$ ipython --no-banner

In [1]: import numpy as np

In [2]: import numpy.linalg as la

In [3]: np.set_printoptions(precision=4, suppress=True, linewidth=100)

In [4]: tidy = lambda a: np.round(a, 4) + 0

In [5]: E = np.loadtxt("data.csv", delimiter=",")

In [6]: E
Out[6]: 
array([[0., 5., 5.],
       [5., 0., 5.],
       [5., 5., 0.]])

In [7]: # symmetric

In [8]: M2 = E / np.sqrt((E ** 2).mean(axis=1, keepdims=True))

In [9]: la.matrix_rank(E - E.mean(axis=1, keepdims=True))
Out[9]: np.int64(2)

In [10]: la.matrix_rank(M2) == la.matrix_rank(E)
Out[10]: np.True_

In [11]: rng = np.random.default_rng(76)

In [12]: idx = rng.permutation(3)

In [13]: idx
Out[13]: array([2, 1, 0])

In [14]: M2 = E[idx][:, idx]

In [15]: tidy(la.det(M2)), tidy(la.det(E[idx]))
Out[15]: (np.float64(250.0), np.float64(-250.0))

In [16]: np.diag(M2)
Out[16]: array([0., 0., 0.])

In [17]: np.trace(M2)
Out[17]: np.float64(0.0)

In [18]: np.allclose(M2, E)
Out[18]: True

In [19]: M2 = la.inv(E)

In [20]: M2
Out[20]: 
array([[-0.1,  0.1,  0.1],
       [ 0.1, -0.1,  0.1],
       [ 0.1,  0.1, -0.1]])

In [21]: idx = rng.permutation(3)

In [22]: M2 = E[:, idx] * rng.choice([-1, 1], 3)

In [23]: M2
Out[23]: 
array([[0., 5., 5.],
       [5., 5., 0.],
       [5., 0., 5.]])

In [24]: U, _, Vt = la.svd(E.T @ M2)

In [25]: tidy(la.lstsq(E, M2)[0])
Out[25]: 
array([[1., 0., 0.],
       [0., 0., 1.],
       [0., 1., 0.]])

In [26]: ang = np.deg2rad(90)

In [27]: J = np.eye(4)

In [28]: J[np.ix_([1, 2], [1, 2])] = [[np.cos(ang), -np.sin(ang)], [np.sin(ang), np.cos(ang)]]

In [29]: tidy(J)
Out[29]: 
array([[ 1.,  0.,  0.,  0.],
       [ 0.,  0., -1.,  0.],
       [ 0.,  1.,  0.,  0.],
       [ 0.,  0.,  0.,  1.]])

In [30]: vals, V = la.eigh(E)

In [31]: tidy(vals)
Out[31]: array([-5., -5., 10.])

In [32]: tidy(V @ np.diag(vals) @ V.T)
Out[32]: 
array([[0., 5., 5.],
       [5., 0., 5.],
       [5., 5., 0.]])

In [33]: tidy(V.T @ E @ V)
Out[33]: 
array([[-5.,  0.,  0.],
       [ 0., -5.,  0.],
       [ 0.,  0., 10.]])

In [34]: np.abs(V[:, -1]).round(6).argmax()
Out[34]: np.int64(0)

In [35]: M2 = np.array([[3]])

In [36]: W2 = np.array([[2, 3, 2], [1, 2, 2], [3, 1, 2]])

In [37]: K = np.block([[M2, np.array([[1, 3, 2]])], [np.zeros((3, 1)), W2]])

In [38]: K
Out[38]: 
array([[3., 1., 3., 2.],
       [0., 2., 3., 2.],
       [0., 1., 2., 2.],
       [0., 3., 1., 2.]])

In [39]: def softmax(z):
    ...:     e = np.exp(z - z.max(axis=-1, keepdims=True))
    ...:     return e / e.sum(axis=-1, keepdims=True)
    ...: 

In [40]: tidy(softmax(10 * K[0]))
Out[40]: array([0.5, 0. , 0.5, 0. ])

In [41]: tidy(softmax(K[0] + 3))
Out[41]: array([0.3995, 0.0541, 0.3995, 0.147 ])

In [42]: att = K @ K.T / np.sqrt(4)

In [43]: tidy(softmax(att)[0] @ K)
Out[43]: array([2.9346, 1.0209, 2.9946, 2.    ])

In [44]: softmax(att).round(6).argmax(axis=1)
Out[44]: array([0, 1, 1, 3])

In [45]: idx = rng.permutation(4)

In [46]: M2 = K[:, idx] * rng.choice([-1, 1], 4)

In [47]: M2
Out[47]: 
array([[-3., -2.,  1., -3.],
       [-0., -2.,  2., -3.],
       [-0., -2.,  1., -2.],
       [-0., -2.,  3., -1.]])

In [48]: U, _, Vt = la.svd(K.T @ M2)

In [49]: tidy(U @ Vt)
Out[49]: 
array([[-1.,  0.,  0.,  0.],
       [ 0.,  0.,  1.,  0.],
       [ 0.,  0.,  0., -1.],
       [ 0., -1.,  0.,  0.]])

In [50]: idx
Out[50]: array([0, 3, 1, 2])

In [51]: feats = np.array([[0.4, -0.6, 0.0, -0.4],
    ...:     [-0.3, 1.3, 0.2, -0.4],
    ...:     [0.7, -0.1, -0.1, 0.0]])

In [52]: feats[1] = feats[2] + 0.05 * rng.normal(size=4)

In [53]: tidy(feats)
Out[53]: 
array([[ 0.4   , -0.6   ,  0.    , -0.4   ],
       [ 0.7695, -0.178 , -0.1446,  0.0228],
       [ 0.7   , -0.1   , -0.1   ,  0.    ]])

In [54]: M2 = feats + rng.integers(-2, 3, (3, 2)) @ rng.integers(-2, 3, (2, 4))

In [55]: tidy(M2)
Out[55]: 
array([[ 2.4   , -2.6   , -2.    ,  1.6   ],
       [-0.2305,  0.822 ,  0.8554, -0.9772],
       [-2.3   , -0.1   , -0.1   , -1.    ]])

In [56]: M2 - feats
Out[56]: 
array([[ 2., -2., -2.,  2.],
       [-1.,  1.,  1., -1.],
       [-3.,  0.,  0., -1.]])

In [57]: np.abs(M2 - feats).sum(axis=1)
Out[57]: array([8., 4., 4.])

In [58]: la.matrix_rank(M2 - feats, tol=1e-8)
Out[58]: np.int64(2)

In [59]: tidy(la.norm(feats, 2) / la.norm(feats))
Out[59]: np.float64(0.9027)

In [60]: U, sv, Vt = la.svd(feats)

In [61]: tidy(sv)
Out[61]: array([1.2229, 0.5809, 0.0468])

In [62]: np.argmax(sv[:-1] / (sv[1:] + 1e-6)) + 1
Out[62]: np.int64(2)

In [63]: M2 = U[:, :2] @ np.diag(sv[:2]) @ Vt[:2]

In [64]: tidy(M2)
Out[64]: 
array([[ 0.3997, -0.6009, -0.0008, -0.399 ],
       [ 0.7758, -0.1606, -0.1283,  0.0029],
       [ 0.6931, -0.1189, -0.1177,  0.0216]])

In [65]: la.matrix_rank(M2)
Out[65]: np.int64(2)

In [66]: tidy(la.norm(feats - M2) / la.norm(feats))
Out[66]: np.float64(0.0345)

In [67]: W2 = 10 * np.array([[-0.5, 0.9, -0.4], [-0.2, 0.1, -1.7], [-0.6, -0.2, -1.4]])

In [68]: idx = rng.integers(0, 3, 23)

In [69]: data = W2[idx] + rng.normal(size=(23, 3))

In [70]: tidy(data)
Out[70]: 
array([[ -6.1375,  -0.1405, -14.2758],
       [ -1.5589,  -0.3392, -17.516 ],
       [ -7.0722,  -2.284 , -13.8463],
       [ -3.8437,   8.3501,  -4.1955],
       [ -4.0631,  -1.1092, -13.5404],
       [ -5.1462,   8.635 ,  -4.7769],
       [ -3.9114,  -1.462 , -14.8328],
       [ -5.117 ,   9.4031,  -4.9298],
       [ -1.3821,   0.0585, -17.5475],
       [ -5.7092,   7.3518,  -4.3556],
       [ -6.7003,  -1.4086, -12.9215],
       [ -3.5165,  -1.0451, -13.8489],
       [ -1.0343,   0.0071, -16.8563],
       [ -2.3128,  -0.1813, -16.2454],
       [ -5.6746,   7.6074,  -5.2207],
       [ -7.6379,  -2.4221, -15.5879],
       [ -2.7648,   1.8294, -17.9133],
       [ -5.0411,   9.1815,  -3.8587],
       [ -1.7659,   2.4035, -15.4091],
       [ -5.6811,   0.3137, -12.1445],
       [ -6.0134,  -1.5024, -14.6921],
       [ -5.8639,  -0.2281, -14.8986],
       [ -2.7223,  -0.0573, -17.98  ]])

In [71]: M2 = np.c_[data[:, :1] @ np.array([[1]]), np.array([2, -2, -3, -3, 3, -2, -2, -1, 3, 1, -3, -2, -2, 1, -1, -1, -3, 3, 1, 0, -1, -1, 3])]

In [72]: tidy(M2)
Out[72]: 
array([[-6.1375,  2.    ],
       [-1.5589, -2.    ],
       [-7.0722, -3.    ],
       [-3.8437, -3.    ],
       [-4.0631,  3.    ],
       [-5.1462, -2.    ],
       [-3.9114, -2.    ],
       [-5.117 , -1.    ],
       [-1.3821,  3.    ],
       [-5.7092,  1.    ],
       [-6.7003, -3.    ],
       [-3.5165, -2.    ],
       [-1.0343, -2.    ],
       [-2.3128,  1.    ],
       [-5.6746, -1.    ],
       [-7.6379, -1.    ],
       [-2.7648, -3.    ],
       [-5.0411,  3.    ],
       [-1.7659,  1.    ],
       [-5.6811,  0.    ],
       [-6.0134, -1.    ],
       [-5.8639, -1.    ],
       [-2.7223,  3.    ]])

In [73]: la.matrix_rank(M2)
Out[73]: np.int64(2)

In [74]: tidy(la.norm(M2 - data @ la.lstsq(data, M2)[0], axis=0))
Out[74]: array([0.    , 9.8007])

In [75]: tidy(la.norm(la.qr(data)[0].T @ M2, axis=0) ** 2 / ((M2 ** 2).sum(axis=0) + 1e-12))
Out[75]: array([1.    , 0.0764])

In [76]: la.matrix_rank(np.c_[data, M2])
Out[76]: np.int64(4)

In [77]: tidy(la.lstsq(data, M2[:, 0])[0])
Out[77]: array([1., 0., 0.])

In [78]: Xc = data - data.mean(axis=0)

In [79]: V = la.svd(Xc)[2][:1]

In [80]: M2 = Xc - Xc @ V.T @ V

In [81]: tidy(np.cov(Xc @ V.T, rowvar=False))
Out[81]: np.float64(40.7871)

In [82]: tidy((Xc @ V.T).std(axis=0))
Out[82]: array([6.2461])

In [83]: tidy(np.diag(V.T @ V))
Out[83]: array([0.0084, 0.38  , 0.6116])

In [84]: F = np.load("w.npy")

In [85]: F
Out[85]: 
array([[ 1,  0],
       [ 0, -2]])

In [86]: Q, r_ = la.qr(F)

In [87]: np.abs(np.diag(r_))
Out[87]: array([1., 2.])

In [88]: Q
Out[88]: 
array([[ 1.,  0.],
       [-0.,  1.]])

In [89]: np.trace(Q @ Q.T)
Out[89]: np.float64(2.0)

In [90]: Q @ r_
Out[90]: 
array([[ 1.,  0.],
       [ 0., -2.]])

In [91]: mat = np.load("a.npy")

In [92]: mat
Out[92]: 
array([[2, 0],
       [3, 0]])

In [93]: # triangular: eigenvalues sit on the diagonal

In [94]: d = la.norm(data[:, None] - data[None], axis=-1)

In [95]: np.unravel_index(d.round(6).argmax(), d.shape)
Out[95]: (np.int64(17), np.int64(22))

In [96]: np.flatnonzero(d[2] < d.mean() / 2)
Out[96]: array([ 0,  2,  4,  6, 10, 11, 15, 19, 20, 21])

In [97]: (d + 1e9 * np.eye(23)).round(6).argmin(axis=1)
Out[97]: array([21,  8, 10,  5, 11,  7, 11,  5,  1, 14,  2,  4,  8, 12,  9,  2, 22,  5, 16, 10, 21,  0,  1])

In [98]: tidy(d[:5, :5])
Out[98]: 
array([[ 0.    ,  5.6127,  2.3775, 13.3777,  2.4046],
       [ 5.6127,  0.    ,  6.9026, 16.0674,  4.7612],
       [ 2.3775,  6.9026,  0.    , 14.7188,  3.2447],
       [13.3777, 16.0674, 14.7188,  0.    , 13.2986],
       [ 2.4046,  4.7612,  3.2447, 13.2986,  0.    ]])

In [99]: d.shape
Out[99]: (23, 23)

In [100]: la.matrix_rank(d ** 2)
Out[100]: np.int64(5)

In [101]: np.unique(mat.round(6), axis=0).shape
Out[101]: (2, 2)

In [102]: la.lstsq(mat[:-1].T, mat[-1])[2]
Out[102]: np.int32(1)

In [103]: U, sv, Vt = la.svd(mat)

In [104]: V = Vt[:(sv > 1e-8).sum()]

In [105]: x = mat[0] + 3 * mat[1] + rng.integers(2) * np.eye(2)[1]

In [106]: x
Out[106]: array([11.,  1.])

In [107]: V.T @ V
Out[107]: 
array([[1., 0.],
       [0., 0.]])

In [108]: np.diag(V.T @ V)
Out[108]: array([1., 0.])

In [109]: ang = np.radians(36)

In [110]: r_ = np.eye(2)

In [111]: r_[1, 1] = r_[0, 0] = np.cos(ang)

In [112]: r_[1, 0], r_[0, 1] = -np.sin(ang), np.sin(ang)

In [113]: tidy(r_)
Out[113]: 
array([[ 0.809 ,  0.5878],
       [-0.5878,  0.809 ]])

In [114]: M2 = mat @ r_.T

In [115]: tidy(la.svd(mat, compute_uv=False)), tidy(la.svd(M2, compute_uv=False))
Out[115]: (array([3.6056, 0.    ]), array([3.6056, 0.    ]))

In [116]: tidy(la.det(r_)), tidy(np.trace(r_))
Out[116]: (np.float64(1.0), np.float64(1.618))

In [117]: softmax(r_).sum(axis=1)
Out[117]: array([1., 1.])

In [118]: tidy(softmax(r_[1]))
Out[118]: array([0.1983, 0.8017])

In [119]: att = r_ @ r_.T / np.sqrt(2)

In [120]: tidy(softmax(att)[1] @ r_)
Out[120]: array([-0.1265,  0.736 ])

In [121]: tidy(softmax(att + np.triu(np.full(att.shape, -np.inf), 1)))
Out[121]: 
array([[1.    , 0.    ],
       [0.3302, 0.6698]])

In [122]: sv = 20 * 0.5 ** np.arange(3)

In [123]: Q, _ = la.qr(np.array([[0.7, -0.7, -0.3], [0.5, -0.6, 1.2], [0.0, 0.6, 1.7]]))

In [124]: arr = rng.normal(size=(11, 3)) * sv @ Q

In [125]: tidy(arr)
Out[125]: 
array([[-25.2109,   4.1493,   1.847 ],
       [-26.2952,   3.5613,  -9.2706],
       [-23.4717,   4.8956, -24.8266],
       [  6.1893,   0.9776, -22.5685],
       [  1.88  ,  -6.5042,  13.9516],
       [  0.0331,   1.3313, -24.6549],
       [ -6.0081,   7.8591, -13.3188],
       [-18.6248,   3.2914,  -2.2784],
       [-28.356 ,   4.9713, -25.4904],
       [  2.0983,   4.0395,  -8.3837],
       [ -6.909 ,   4.3023,  -8.7501]])

In [126]: M2 = feats / la.norm(feats, axis=1, keepdims=True)

In [127]: gram = M2 @ M2.T

In [128]: np.argwhere(np.triu(np.abs(gram) > 0.95, 1))
Out[128]: array([[1, 2]])

In [129]: (gram - 2 * np.eye(3)).round(6).argmax(axis=1)
Out[129]: array([1, 2, 1])

In [130]: tidy(gram)
Out[130]: 
array([[1.    , 0.6122, 0.5774],
       [0.6122, 1.    , 0.9952],
       [0.5774, 0.9952, 1.    ]])

In [131]: M2 = arr + rng.integers(-2, 3, (11, 2)) @ rng.integers(-2, 3, (2, 3))

In [132]: tidy(M2)
Out[132]: 
array([[-25.2109,   4.1493,   2.847 ],
       [-22.2952,  -0.4387,  -3.2706],
       [-20.4717,   1.8956, -20.8266],
       [  7.1893,  -0.0224, -22.5685],
       [ -1.12  ,  -3.5042,   8.9516],
       [  2.0331,  -0.6687, -20.6549],
       [ -5.0081,   6.8591, -11.3188],
       [-19.6248,   4.2914,  -3.2784],
       [-32.356 ,   8.9713, -31.4904],
       [  2.0983,   4.0395,  -6.3837],
       [ -4.909 ,   2.3023,  -4.7501]])

In [133]: la.matrix_rank(M2 - arr, tol=1e-8)
Out[133]: np.int64(2)
